% ipython --no-banner

In [1]: import numpy as np

In [2]: import numpy.linalg as la

In [3]: np.set_printoptions(precision=2, suppress=True, linewidth=200, legacy="1.25")

In [4]: arr = np.load("case19.npy")

In [5]: arr
Out[5]: 
array([[ 0,  0,  0,  0,  0,  0, -3,  0,  0,  0,  0,  0, -2,  0],
       [ 0, -2,  2,  0,  0,  0,  0,  0,  0,  0,  0,  0,  0,  0],
       [ 2, -1, -2,  0,  3,  0,  0,  2, -2,  0,  0,  0,  0,  0],
       [-2,  0,  0,  0,  0, -2,  0,  0,  0, -2,  3,  0,  0,  0],
       [ 0,  0,  0,  0,  0,  0,  2,  0,  1,  0, -1,  0,  0,  0],
       [ 0,  3,  0,  0,  0,  2,  0,  0,  0,  0,  0,  0,  0,  0],
       [ 1,  0,  0,  0,  0,  0,  0,  0,  0,  0,  0,  0,  0,  0],
       [ 0,  0,  0,  0,  0,  0,  0,  0, -2,  0,  0, -3,  0,  0],
       [ 2,  0,  0,  0,  0,  0,  0,  0,  0,  0,  0,  1,  0,  0],
       [ 0,  0,  0,  0,  0,  0,  2,  0, -1,  0,  3,  0,  0,  0],
       [ 0, -2,  0,  0,  0,  0,  0,  3,  0, -1,  0,  0,  0,  0]])

In [6]: x0 = np.array([1, 0, 2, 0, 1, 2, 3, 0, 1, 2, 0, 2, 0, 3])

In [7]: h1 = np.maximum(arr @ x0, 0)

In [8]: np.maximum(arr @ x0, 0) - np.maximum(-arr @ x0, 0)
Out[8]: array([ -9,   4,  -1, -10,   7,   4,   1,  -8,   4,   5,  -2])

In [9]: np.flatnonzero(h1 > 1e-9)
Out[9]: array([1, 4, 5, 6, 8, 9])

In [10]: np.tanh(arr @ x0)
Out[10]: array([-1.  ,  1.  , -0.76, -1.  ,  1.  ,  1.  ,  0.76, -1.  ,  1.  ,  1.  , -0.96])

In [11]: arr.T @ h1
Out[11]: array([ 9,  4,  8,  0,  0,  8, 24,  0,  2,  0,  8,  4,  0,  0])

In [12]: h1
Out[12]: array([0, 4, 0, 0, 7, 4, 1, 0, 4, 5, 0])

In [13]: t3 = np.stack([arr, -2 * arr, arr[::-1]])

In [14]: la.matrix_rank(t3)
Out[14]: array([11, 11, 11])

In [15]: np.einsum("bij,cij->bc", t3, t3)
Out[15]: 
array([[ 134, -268,   21],
       [-268,  536,  -42],
       [  21,  -42,  134]])

In [16]: t3.shape
Out[16]: (3, 11, 14)

In [17]: la.matrix_rank(t3.reshape(3, -1))
Out[17]: 2
